$ ipython --no-banner

In [1]: import numpy as np

In [2]: import numpy.linalg as la

In [3]: np.set_printoptions(suppress=True, linewidth=140)

In [4]: def rd(a):
   ...:     return np.round(a, 1) + 0
   ...: 

In [5]: sv = 10 * 0.7 ** np.arange(5)

In [6]: q, _ = la.qr(np.array([[-0.7, -0.4, 0.9, 0.6, 0.2],
   ...:     [-0.8, -0.5, 1.8, -0.3, 0.5],
   ...:     [0.6, 1.3, -0.4, 1.3, -0.5],
   ...:     [1.3, 2.9, -0.3, 0.3, 0.2],
   ...:     [-0.2, 0.2, -0.9, -0.7, -0.8]]))

In [7]: rng = np.random.default_rng(225)

In [8]: arr = rng.normal(size=(10, 5)) * sv @ q

In [9]: print(rd(arr))
[[ -6.8   1.   -4.2  -4.8  16.8]
 [  1.3  -0.9  -1.9 -12.   -2.2]
 [ -4.2   2.4  -0.9   2.1  -8.6]
 [  8.4   1.9  -0.1  -6.3  -9.1]
 [ 17.5  16.7  -0.5   6.2 -15.8]
 [ -0.9   0.    0.3   1.    2.9]
 [ -1.2   3.2   2.   17.4  -4.6]
 [ -9.3  -2.6   4.2  -0.1  -7.4]
 [  9.4   3.5   2.1   1.   -3.2]
 [ -1.3   8.1  -1.6  -1.2  -6.1]]

In [10]: W = np.array([[0, 0, 0, 1], [2, 0, 1, 0], [0, 2, 0, 0], [1, 0, 2, 0], [1, 0, 1, 1]])

In [11]: beta = np.array([2, 2, -1, -1])

In [12]: hid = np.maximum(arr @ W + beta, 0)

In [13]: print(la.matrix_rank(hid))
4

In [14]: print((hid > 0).astype(int))
[[1 0 1 1]
 [0 0 0 0]
 [1 1 0 0]
 [0 1 0 0]
 [1 1 1 1]
 [1 1 1 1]
 [1 1 1 0]
 [0 1 0 0]
 [1 1 1 1]
 [1 0 0 0]]

In [15]: print((hid > 0).mean(axis=0))
[0.7 0.7 0.5 0.4]

In [16]: C = np.array([[2, -1, 2], [0, -2, 2], [-2, 1, 2], [0, 2, 0]])

In [17]: print(W @ C)
[[ 0  2  0]
 [ 2 -1  6]
 [ 0 -4  4]
 [-2  1  6]
 [ 0  2  4]]

In [18]: Uu, sv, VT = la.svd(arr, full_matrices=False)

In [19]: print(Uu.shape, sv.shape, VT.shape)
(10, 5) (5,) (5, 5)

In [20]: print(rd(Uu.T @ Uu))
[[1. 0. 0. 0. 0.]
 [0. 1. 0. 0. 0.]
 [0. 0. 1. 0. 0.]
 [0. 0. 0. 1. 0.]
 [0. 0. 0. 0. 1.]]

In [21]: print(rd(Uu.T @ arr @ VT.T))
[[37.6  0.   0.   0.   0. ]
 [ 0.  23.1  0.   0.   0. ]
 [ 0.   0.  18.3  0.   0. ]
 [ 0.   0.   0.  11.9  0. ]
 [ 0.   0.   0.   0.   3.6]]

In [22]: print(np.allclose(Uu * sv @ VT, arr))
True

In [23]: print((sv > 1e-8).sum())
5

In [24]: print(rd(np.sqrt((sv ** 2).sum())), rd(la.norm(arr)))
49.4 49.4

In [25]: cen = arr - arr.mean(axis=0)

In [26]: Uu, sv, VT = la.svd(cen, full_matrices=False)

In [27]: print(np.abs(VT[0]).argmax())
4

In [28]: print(rd(cen.mean(axis=0)))
[0. 0. 0. 0. 0.]

In [29]: print(rd(sv))
[34.7 23.1 18.1  9.9  3.4]

In [30]: print(rd(VT[0] * np.sign(VT[0, np.abs(VT[0]).argmax()])))
[-0.6 -0.4 -0.1 -0.3  0.6]

In [31]: print(rd(sv ** 2 / (sv ** 2).sum()))
[0.6 0.2 0.2 0.  0. ]

In [32]: F = np.load("block2.npy")

In [33]: print(rd(F))
[[ 0.5 -0.3 -0.5 -0.5 -0.5 -0.1]
 [-0.3  0.8 -0.3 -0.3 -0.3 -0.1]
 [-0.5 -0.3  0.5 -0.5 -0.5 -0.1]
 [-0.5 -0.3 -0.5  0.5 -0.5 -0.1]
 [-0.5 -0.3 -0.5 -0.5  0.5 -0.1]
 [-0.1 -0.1 -0.1 -0.1 -0.1  1. ]]

In [34]: other = F / np.sqrt((F ** 2).mean(axis=1, keepdims=True))

In [35]: print(la.matrix_rank(other) == la.matrix_rank(F))
True

In [36]: print(rd(la.norm(other, axis=1)))
[2.4 2.4 2.4 2.4 2.4 2.4]

In [37]: print(rd(other[5]))
[-0.2 -0.1 -0.2 -0.2 -0.2  2.4]

In [38]: print(rd(F - F.mean(axis=1, keepdims=True)))
[[ 0.7 -0.1 -0.3 -0.3 -0.3  0.1]
 [-0.2  0.9 -0.2 -0.2 -0.2  0. ]
 [-0.3 -0.1  0.7 -0.3 -0.3  0.1]
 [-0.3 -0.1 -0.3  0.7 -0.3  0.1]
 [-0.3 -0.1 -0.3 -0.3  0.7  0.1]
 [-0.2 -0.1 -0.2 -0.2 -0.2  0.9]]

In [39]: data = np.array([[0.0, 0.0, 0.0, 0.0],
    ...:     [0.0, 5.0, 7.0, 2.0],
    ...:     [0.0, 5.0, 3.0, 0.0],
    ...:     [0.0, 0.0, 9.0, 6.0]])

In [40]: # splits into 2 blocks

In [41]: print((data != 0).astype(int))
[[0 0 0 0]
 [0 1 1 1]
 [0 1 1 0]
 [0 0 1 1]]

In [42]: print(rd(np.sort(la.eigvals(data).real)))
[-0.8  0.   3.5 11.3]

In [43]: print((la.matrix_power((data != 0) + (data.T != 0) + np.eye(4), 4) > 0).astype(int))
[[1 0 0 0]
 [0 1 1 1]
 [0 1 1 1]
 [0 1 1 1]]

In [44]: print(np.flatnonzero(la.matrix_power((data != 0) + (data.T != 0) + np.eye(4), 4)[0]))
[0]

In [45]: print(data @ data)
[[ 0.  0.  0.  0.]
 [ 0. 60. 74. 22.]
 [ 0. 40. 44. 10.]
 [ 0. 45. 81. 36.]]

In [46]: print(rd(la.det(data)))
0.0

In [47]: rank = la.matrix_rank(data)

In [48]: print(rank)
3

In [49]: ns = la.svd(data)[2][rank:].T

In [50]: print([int(la.matrix_rank(data[:i])) for i in range(1, len(data) + 1)])
[0, 1, 2, 3]

In [51]: print(data @ ns)
[[0.]
 [0.]
 [0.]
 [0.]]

In [52]: print([int(la.matrix_rank(np.delete(data, i, axis=0))) for i in range(4)])
[3, 2, 2, 2]

In [53]: print(ns @ ns.T)
[[1. 0. 0. 0.]
 [0. 0. 0. 0.]
 [0. 0. 0. 0.]
 [0. 0. 0. 0.]]

In [54]: print(np.allclose(data @ ns, 0))
True

In [55]: print(ns[:, 0] / ns[np.abs(ns[:, 0]).round(6).argmax(), 0])
[1. 0. 0. 0.]

In [56]: P = np.triu(np.array([[-6, -7, 6, -4], [-8, 0, 6, 9], [-4, 0, 8, -6], [5, 6, 9, 6]]), 1) + np.eye(4)

In [57]: other = P @ data @ la.inv(P)

In [58]: print(other)
[[   0.   -5.  -37. -215.]
 [   0.   35. -104. -883.]
 [   0.    5.  -81. -567.]
 [   0.    0.    9.   60.]]

In [59]: print(np.trace(other), np.trace(data))
14.0 14.0

In [60]: print(rd(la.det(other)))
0.0

In [61]: print(rd(np.trace(la.pinv(other) @ other)))
3.0

In [62]: print(np.unique(other.round(6), axis=0).shape)
(4, 4)

In [63]: print(la.lstsq(other[:-1].T, other[-1])[2])
3

In [64]: print(np.abs(np.diag(la.qr(other)[1])) > 1e-9)
[False  True  True  True]

In [65]: print(np.allclose(other[:-1].T @ la.lstsq(other[:-1].T, other[-1])[0], other[-1]))
True

In [66]: print(rd(other @ la.pinv(other) @ other))
[[   0.   -5.  -37. -215.]
 [   0.   35. -104. -883.]
 [   0.    5.  -81. -567.]
 [   0.    0.    9.   60.]]

In [67]: M = np.load("test14.npy")

In [68]: print(rd(M))
[[1.  0.  0.  0. ]
 [0.  0.5 0.  0.5]
 [0.  0.  1.  0. ]
 [0.2 0.  0.2 0.5]]

In [69]: # rows sum to 1

In [70]: f = np.array([-2, -2, 2, 2])

In [71]: other = M + np.outer(f, np.eye(4)[0])

In [72]: print(rd(la.det(other) / la.det(M)), rd(1 + la.solve(M, f)[0]))
-1.0 -1.0

In [73]: print(rd(other))
[[-1.   0.   0.   0. ]
 [-2.   0.5  0.   0.5]
 [ 2.   0.   1.   0. ]
 [ 2.2  0.   0.2  0.5]]

In [74]: print(rd((M + M.T) / 2))
[[1.  0.  0.  0.1]
 [0.  0.5 0.  0.2]
 [0.  0.  1.  0.1]
 [0.1 0.2 0.1 0.5]]

In [75]: print(rd(np.sort(np.abs(la.eigvals(M)))))
[0.5 0.5 1.  1. ]

In [76]: la.determinant(M)
Traceback (most recent call last):
  Cell In[76], line 1
    la.determinant(M)
AttributeError: module 'numpy.linalg' has no attribute 'determinant'


In [77]: print(rd(M @ M))
[[1.  0.  0.  0. ]
 [0.1 0.2 0.1 0.5]
 [0.  0.  1.  0. ]
 [0.4 0.  0.4 0.2]]

In [78]: print(np.allclose(M @ M.T, M.T @ M))
False

In [79]: print(rd(np.abs(la.eigvals(M)).max()))
1.0

In [80]: J = np.load("case15.npy")

In [81]: print(J)
[[ 0. -2.  0.]
 [-2. -1.  0.]
 [ 0.  0.  2.]]

In [82]: labels = rng.permutation(3)

In [83]: print(labels)
[1 0 2]

In [84]: other = J[labels][:, labels]

In [85]: print(other)
[[-1. -2.  0.]
 [-2.  0.  0.]
 [ 0.  0.  2.]]

In [86]: print(np.trace(other))
1.0

In [87]: print(rd(la.det(other)), rd(la.det(J[labels])))
-8.0 8.0

In [88]: print(np.allclose(other, J))
False

In [89]: X = np.load("arr.npy")

In [90]: print(X)
[[ -1.4  -0.3  -0.6  -2.2  -1.3]
 [ -1.4   1.2  -0.4  -1.7   0. ]
 [  1.3   0.6   0.5   1.   -1.1]
 [ -8.  -16.   -8.   -6.   -5. ]
 [  1.1  -1.   -0.3  -2.7   1.2]
 [  1.1  -1.3   1.1   0.2  -1. ]
 [  0.4   0.7   2.    2.    0.8]
 [  1.8  -1.7   0.6   0.5  -0.6]
 [  0.3  -0.8   2.4  -0.9  -1.1]
 [ -1.4  -1.8   0.6   2.5  -0.6]
 [  0.3   0.7   0.5   0.7   0.7]
 [  1.8  -0.2  -0.7   1.1   0.6]
 [  0.1   0.4   0.4   1.5  -1.9]
 [  1.6  -2.7   1.3   0.3   1.1]]

In [91]: evals, vecs = la.eigh(J)

In [92]: x = np.array([3, 2, 3])

In [93]: print(rd(vecs * np.maximum(evals, 0) @ vecs.T))
[[ 1.  -0.8  0. ]
 [-0.8  0.6  0. ]
 [ 0.   0.   2. ]]

In [94]: print(rd(vecs * np.abs(evals) @ vecs.T))
[[1.9 0.5 0. ]
 [0.5 2.2 0. ]
 [0.  0.  2. ]]
